$ python3 -q
>>> import numpy as np
>>> np.set_printoptions(precision=2, suppress=True, linewidth=200)
>>> E = np.loadtxt("mat.csv", delimiter=",")
>>> print(E)
[[-0.05 -0.53 -0.53  0.42  0.25  0.09 -0.28  0.34]
 [ 0.21 -0.48  0.15  0.31 -0.38 -0.26  0.63  0.01]
 [ 0.21 -0.07  0.09  0.35  0.42 -0.25 -0.16 -0.75]
 [ 0.16 -0.6   0.3  -0.39 -0.18  0.44 -0.31 -0.22]
 [-0.47 -0.07 -0.05  0.06 -0.57 -0.46 -0.45 -0.17]
 [ 0.11  0.04  0.72  0.35  0.12 -0.13 -0.33  0.45]
 [ 0.69  0.3  -0.24  0.24 -0.47  0.15 -0.27 -0.01]
 [ 0.42 -0.15 -0.13 -0.53  0.18 -0.64 -0.13  0.21]]
>>> # columns are unit length and at right angles
>>> ang = np.radians(60)
>>> R = np.eye(8)
>>> R[6, 6] = R[2, 2] = np.cos(ang)
>>> R[6, 2], R[2, 6] = -np.sin(ang), np.sin(ang)
>>> print(R)
[[ 1.    0.    0.    0.    0.    0.    0.    0.  ]
 [ 0.    1.    0.    0.    0.    0.    0.    0.  ]
 [ 0.    0.    0.5   0.    0.    0.    0.87  0.  ]
 [ 0.    0.    0.    1.    0.    0.    0.    0.  ]
 [ 0.    0.    0.    0.    1.    0.    0.    0.  ]
 [ 0.    0.    0.    0.    0.    1.    0.    0.  ]
 [ 0.    0.   -0.87  0.    0.    0.    0.5   0.  ]
 [ 0.    0.    0.    0.    0.    0.    0.    1.  ]]
>>> out = E @ R.T
>>> print(np.allclose(np.linalg.norm(E, axis=1), np.linalg.norm(out, axis=1)))
True
>>> print(out)
[[-0.05 -0.53 -0.51  0.42  0.25  0.09  0.32  0.34]
 [ 0.21 -0.48  0.62  0.31 -0.38 -0.26  0.19  0.01]
 [ 0.21 -0.07 -0.09  0.35  0.42 -0.25 -0.16 -0.75]
 [ 0.16 -0.6  -0.12 -0.39 -0.18  0.44 -0.41 -0.22]
 [-0.47 -0.07 -0.41  0.06 -0.57 -0.46 -0.18 -0.17]
 [ 0.11  0.04  0.07  0.35  0.12 -0.13 -0.79  0.45]
 [ 0.69  0.3  -0.36  0.24 -0.47  0.15  0.07 -0.01]
 [ 0.42 -0.15 -0.17 -0.53  0.18 -0.64  0.05  0.21]]
>>> print(np.abs(out - E).max(axis=0))
[0.   0.   0.65 0.   0.   0.   0.6  0.  ]
>>> print(np.round(out.T @ out, 2) + 0)
[[1. 0. 0. 0. 0. 0. 0. 0.]
 [0. 1. 0. 0. 0. 0. 0. 0.]
 [0. 0. 1. 0. 0. 0. 0. 0.]
 [0. 0. 0. 1. 0. 0. 0. 0.]
 [0. 0. 0. 0. 1. 0. 0. 0.]
 [0. 0. 0. 0. 0. 1. 0. 0.]
 [0. 0. 0. 0. 0. 0. 1. 0.]
 [0. 0. 0. 0. 0. 0. 0. 1.]]
>>> print(np.linalg.norm(out, axis=0))
[1. 1. 1. 1. 1. 1. 1. 1.]
>>> print(np.round(out @ out.T, 2) + 0)
[[1. 0. 0. 0. 0. 0. 0. 0.]
 [0. 1. 0. 0. 0. 0. 0. 0.]
 [0. 0. 1. 0. 0. 0. 0. 0.]
 [0. 0. 0. 1. 0. 0. 0. 0.]
 [0. 0. 0. 0. 1. 0. 0. 0.]
 [0. 0. 0. 0. 0. 1. 0. 0.]
 [0. 0. 0. 0. 0. 0. 1. 0.]
 [0. 0. 0. 0. 0. 0. 0. 1.]]
>>> Q, V = np.linalg.qr(E[:, :4])[0], np.linalg.qr(E[:, 4:])[0]
>>> s = np.linalg.svd(Q.T @ V, compute_uv=False)
>>> print((s > 0.9).sum())
0
>>> print(np.degrees(np.arccos(s.clip(0, 1))))
[90. 90. 90. 90.]
>>> print(round(float(np.linalg.norm(Q @ Q.T - V @ V.T, 2)), 2))
1.0
>>> K = np.array([[2.1, -5.0, 5.0, -5.0],
...     [-3.0, -2.9, 2.0, 4.0],
...     [4.0, 5.0, -2.9, 4.0],
...     [2.0, -5.0, 5.0, -4.9]])
>>> W1 = np.array([[3, -1, 5], [-3, 2, -4], [2, 7, -7], [-8, -4, -4]])
>>> b = np.array([-1, -2, -2])
>>> act = np.maximum(K @ W1 + b, 0)
>>> print(act)
[[70.3 40.9 13.5]
 [ 0.   0.   0. ]
 [ 0.   0.   2.3]
 [69.2 40.6 12.6]]
>>> print((act > 0).astype(int))
[[1 1 1]
 [0 0 0]
 [0 0 1]
 [1 1 1]]
>>> print((act > 0).mean(axis=0))
[0.5  0.5  0.75]
>>> cent = np.array([[1, 5, 5], [-1, -4, 3], [4, 1, -3]])
>>> print(W1 @ cent)
[[ 24  24  -3]
 [-21 -27   3]
 [-33 -25  52]
 [-20 -28 -40]]
>>> left, s, vt = np.linalg.svd(K, full_matrices=False)
>>> print(np.round(np.sqrt((s ** 2).sum()), 2), round(np.linalg.norm(K), 2))
16.13 16.13
>>> print(np.round(s / s[0], 2) + 0)
[1.   0.49 0.28 0.  ]
>>> print(np.abs(left[:, 0]).round(6).argmax())
0
>>> print(np.cumsum(s ** 2) / np.sum(s ** 2))
[0.76 0.94 1.   1.  ]
>>> gram = K.T @ K
>>> print(np.trace(gram), (K ** 2).sum())
260.24 260.24
>>> print((K @ K.T).shape)
(4, 4)
>>> print(gram)
[[ 33.41   8.2    2.9  -16.3 ]
 [  8.2   83.41 -70.3   57.9 ]
 [  2.9  -70.3   62.41 -53.1 ]
 [-16.3   57.9  -53.1   81.01]]
>>> rng = np.random.default_rng(922)
>>> lab = rng.permutation(4)
>>> print(lab)
[3 0 2 1]
>>> out = K[lab][:, lab]
>>> print(np.sort(np.abs(np.linalg.eigvals(out))))
[ 0.1   1.63  3.08 10.15]
>>> print(round(float(np.linalg.det(out)), 2), np.round(np.linalg.det(K[lab]), 2))
5.11 5.11
>>> print(np.allclose(out, K))
False
>>> print(np.trace(out))
-8.6
>>> M = np.loadtxt("out1.csv", delimiter=",")
>>> print(M)
[[ -6.07 -11.14   5.39   9.77 -15.52  20.8 ]
 [ -4.2   -5.33   2.3   -1.1    0.08   0.28]
 [ -4.53  -8.42   3.98   7.97 -12.45  16.62]
 [ -3.99  -3.69   0.31  -2.16   2.36  -3.12]
 [  2.63   4.62  -1.84  -3.23   5.37  -7.1 ]
 [ -4.12  -5.57   2.58  -2.68   1.78  -1.85]
 [  6.85  11.63  -5.77  -2.95   7.26 -10.29]
 [ -0.18  -0.36   0.02   5.07  -6.23   8.  ]
 [  2.49   6.25  -3.55  -8.17  12.41 -16.54]
 [  1.67   4.74  -2.81  -7.21  10.74 -14.27]
 [  2.81   5.31  -2.22  -7.13  10.36 -13.62]
 [ -3.87  -7.1    3.36   6.67 -10.44  13.94]
 [  6.31  11.28  -5.42  -8.99  14.61 -19.61]
 [  2.87   5.8   -3.48  -2.76   5.45  -7.67]
 [ -2.15  -4.11   2.04   5.99  -8.75  11.5 ]
 [  0.81  -0.4    0.71   5.04  -6.67   8.74]
 [-12.41 -20.54   9.95   9.74 -18.19  25.03]
 [ -1.89  -5.9    3.42   8.72 -13.11  17.4 ]
 [  3.99   6.44  -2.97  -4.82   7.79 -10.46]
 [  2.07   1.11   0.41   4.39  -5.65   7.4 ]
 [ -3.07  -6.48   3.48   5.19  -8.65  11.71]
 [  0.52   0.07   0.56  -1.42   1.44  -1.71]
 [  0.64   1.15  -0.12  -4.08   5.25  -6.71]
 [ -1.02  -1.81   0.94   0.69  -1.43   1.99]
 [ -0.39  -1.1    0.88  -0.57   0.2   -0.07]
 [ -0.92  -1.61   0.43   2.35  -3.34   4.29]
 [ -0.61  -0.79   0.48  -2.     2.25  -2.76]
 [ -4.37  -7.98   3.49   6.23 -10.09  13.47]
 [ -6.62  -9.21   3.6    5.21  -8.64  11.62]]
>>> u = np.array([2, 0, 0])
>>> print(np.cross(M[12, :3], M[8, :3]))
[-6.17  8.9  11.35]
>>> print(np.convolve(M[12], u))
[ 12.62  22.56 -10.84 -17.98  29.22 -39.22   0.     0.  ]
